$ python3 -q
>>> import numpy as np
>>> import numpy.linalg as la
>>> np.set_printoptions(precision=3, suppress=True, linewidth=160)
>>> Y = np.array([[1, 1], [0, 2], [3, 2]])
>>> A = np.tile(Y, (2, 3))
>>> print(A)
[[1 1 1 1 1 1]
 [0 2 0 2 0 2]
 [3 2 3 2 3 2]
 [1 1 1 1 1 1]
 [0 2 0 2 0 2]
 [3 2 3 2 3 2]]
>>> rank = la.matrix_rank(A)
>>> print(rank)
2
>>> N = la.svd(A)[2][rank:].T
>>> print(np.round(A @ N, 3) + 0)
[[0. 0. 0. 0.]
 [0. 0. 0. 0.]
 [0. 0. 0. 0.]
 [0. 0. 0. 0.]
 [0. 0. 0. 0.]
 [0. 0. 0. 0.]]
>>> print([int(la.matrix_rank(A[:i])) for i in range(1, len(A) + 1)])
[1, 2, 2, 2, 2, 2]
>>> print(np.allclose(A @ N, 0))
True
>>> print(np.round(N @ N.T, 3) + 0)
[[ 0.667  0.    -0.333  0.    -0.333  0.   ]
 [ 0.     0.667  0.    -0.333  0.    -0.333]
 [-0.333  0.     0.667  0.    -0.333  0.   ]
 [ 0.    -0.333  0.     0.667  0.    -0.333]
 [-0.333  0.    -0.333  0.     0.667  0.   ]
 [ 0.    -0.333  0.    -0.333  0.     0.667]]
>>> print([int(la.matrix_rank(np.delete(A, i, axis=0))) for i in range(6)])
[2, 2, 2, 2, 2, 2]
>>> Uu, sig, Vh = la.svd(A)
>>> evecs = Vh[:(sig > 1e-8).sum()]
>>> rng = np.random.default_rng(910)
>>> x0 = A[1] + 5 * A[2] + rng.integers(2) * np.eye(6)[3]
>>> print(x0)
[15. 12. 15. 13. 15. 12.]
>>> print(la.matrix_rank(np.vstack([A, x0])))
3
>>> print(np.round(evecs.T @ evecs, 3) + 0)
[[0.333 0.    0.333 0.    0.333 0.   ]
 [0.    0.333 0.    0.333 0.    0.333]
 [0.333 0.    0.333 0.    0.333 0.   ]
 [0.    0.333 0.    0.333 0.    0.333]
 [0.333 0.    0.333 0.    0.333 0.   ]
 [0.    0.333 0.    0.333 0.    0.333]]
>>> print(round(float(la.norm(x0 - evecs.T @ evecs @ x0)), 3))
0.816
>>> def softmax(z):
...     e = np.exp(z - z.max(axis=-1, keepdims=True))
...     return e / e.sum(axis=-1, keepdims=True)
... 
>>> print(softmax(A).sum(axis=1))
[1. 1. 1. 1. 1. 1.]
>>> print(softmax(A[5]))
[0.244 0.09  0.244 0.09  0.244 0.09 ]
>>> print(softmax(A[5] + -1))
[0.244 0.09  0.244 0.09  0.244 0.09 ]
>>> att = A @ A.T / np.sqrt(6)
>>> print(np.round(softmax(att + np.triu(np.full(att.shape, -np.inf), 1)), 3) + 0)
[[1.    0.    0.    0.    0.    0.   ]
 [0.079 0.921 0.    0.    0.    0.   ]
 [0.    0.    1.    0.    0.    0.   ]
 [0.024 0.024 0.929 0.024 0.    0.   ]
 [0.027 0.315 0.315 0.027 0.315 0.   ]
 [0.    0.    0.5   0.    0.    0.5  ]]
>>> print(np.round(softmax(att), 3) + 0)
[[0.012 0.012 0.476 0.012 0.012 0.476]
 [0.021 0.24  0.24  0.021 0.24  0.24 ]
 [0.    0.    0.5   0.    0.    0.5  ]
 [0.012 0.012 0.476 0.012 0.012 0.476]
 [0.021 0.24  0.24  0.021 0.24  0.24 ]
 [0.    0.    0.5   0.    0.    0.5  ]]
>>> print(la.lstsq(A[:-1].T, A[-1])[2])
2
>>> print(np.unique(A.round(6), axis=0).shape)
(3, 6)
>>> print(np.allclose(A[:-1].T @ la.lstsq(A[:-1].T, A[-1])[0], A[-1]))
True
>>> print(round(float(la.norm(A, 2) / la.norm(A)), 3))
0.932
>>> print(la.matrix_rank(A, rtol=0.1))
2
>>> feats = np.load("arr.npy")
>>> print(feats)
[[ 1 -1  0  0  0  0]
 [ 1 -2  0  0  0  0]
 [-1  2  0  0  0  0]
 [ 0  0  1 -1  0  0]
 [ 0  0  1 -2  0  0]
 [ 0  0 -1  2  0  0]
 [ 0  0  0  0  1 -1]
 [ 0  0  0  0  1 -2]
 [ 0  0  0  0 -1  2]]
>>> Y = np.c_[feats[:, :5] @ np.array([[1, 1, 0, 2, -1],
...     [0, -2, -2, 0, 2],
...     [0, 0, 1, 1, 1],
...     [1, -1, 1, -1, -1],
...     [-1, -1, -2, 2, 2]]), np.array([4, 4, 4, 4, 7, 6, 7, 9, 0])]
>>> print(Y)
[[ 1  3  2  2 -3  4]
 [ 1  5  4  2 -5  4]
 [-1 -5 -4 -2  5  4]
 [-1  1  0  2  2  4]
 [-2  2 -1  3  3  7]
 [ 2 -2  1 -3 -3  6]
 [-1 -1 -2  2  2  7]
 [-1 -1 -2  2  2  9]
 [ 1  1  2 -2 -2  0]]
>>> print(la.matrix_rank(Y))
6
>>> print(np.round(la.norm(Y - feats @ la.lstsq(feats, Y)[0], axis=0), 3) + 0)
[ 0.    0.    0.    0.    0.   12.53]
>>> O, evecs = la.qr(Y[:, :4])[0], la.qr(Y[:, 4:])[0]
>>> sig = la.svd(O.T @ evecs, compute_uv=False)
>>> print(np.round(la.norm(O @ O.T - evecs @ evecs.T, 2), 3))
1.0
>>> print((sig > 0.9).sum())
1
>>> F = np.loadtxt("block16.csv", delimiter=",")
>>> print(F)
[[6. 6. 8. 6. 0. 2.]
 [0. 6. 6. 1. 0. 0.]
 [0. 0. 0. 0. 4. 4.]
 [0. 0. 0. 5. 2. 6.]
 [0. 0. 0. 0. 6. 6.]
 [0. 0. 0. 0. 0. 3.]]
>>> T = np.stack([F, 5 * F, F[::-1]])
>>> print(la.det(T))
[0. 0. 0.]
>>> print(np.einsum("bij,cij->bc", T, T))
[[  427.  2135.    76.]
 [ 2135. 10675.   380.]
 [   76.   380.   427.]]
>>> print(la.matrix_rank(T.reshape(3, -1)))
2
>>> print(la.matrix_rank(T))
[5 5 5]
>>> print(T.sum(axis=0))
[[36. 36. 48. 36.  0. 15.]
 [ 0. 36. 36.  6.  6.  6.]
 [ 0.  0.  0.  5. 26. 30.]
 [ 0.  0.  0. 30. 16. 40.]
 [ 0.  6.  6.  1. 36. 36.]
 [ 6.  6.  8.  6.  0. 20.]]
>>> print(np.unique(F.round(6), axis=0).shape)
(6, 6)
>>> print(np.round(np.trace(la.pinv(F) @ F), 3))
5.0
>>> print(la.lstsq(F[:-1].T, F[-1])[2])
4
>>> print(np.allclose(F[:-1].T @ la.lstsq(F[:-1].T, F[-1])[0], F[-1]))
False
>>> print(F @ F)
[[36. 72. 84. 72. 44. 86.]
 [ 0. 36. 36. 11. 26. 30.]
 [ 0.  0.  0.  0. 24. 36.]
 [ 0.  0.  0. 25. 22. 60.]
 [ 0.  0.  0.  0. 36. 54.]
 [ 0.  0.  0.  0.  0.  9.]]
>>> print(la.matrix_rank(F - F[0, 0] * np.eye(6)))
5
>>> print(np.sort(la.eigvals(F)))
[0. 3. 5. 6. 6. 6.]
>>> data = np.load("m.npy")
>>> print(data)
[[ 0  2 -1]
 [ 1  3  0]
 [ 0  2 -1]
 [ 3  5  2]
 [ 2  4  1]]
>>> rank = la.matrix_rank(F)
>>> print(rank)
5
>>> N = la.svd(F)[2][rank:].T
>>> print(la.matrix_rank(F.T @ F), la.matrix_rank(F @ F.T))
5 5
>>> print([int(la.matrix_rank(np.delete(F, i, axis=0))) for i in range(6)])
[4, 4, 5, 4, 5, 4]
>>> print(np.allclose(F @ N, 0))
True
>>> print(N.shape)
(6, 1)
>>> print([int(la.matrix_rank(F[:, :j + 1])) for j in range(6)])
[1, 2, 2, 3, 4, 5]
>>> print([int(la.matrix_rank(F[:i])) for i in range(1, len(F) + 1)])
[1, 2, 3, 4, 4, 5]
>>> print(np.round(F @ N, 3) + 0)
[[0.]
 [0.]
 [0.]
 [0.]
 [0.]
 [0.]]
>>> print(np.round(N[:, 0] / N[np.abs(N[:, 0]).round(6).argmax(), 0], 3) + 0)
[ 0.333  1.    -1.     0.     0.     0.   ]
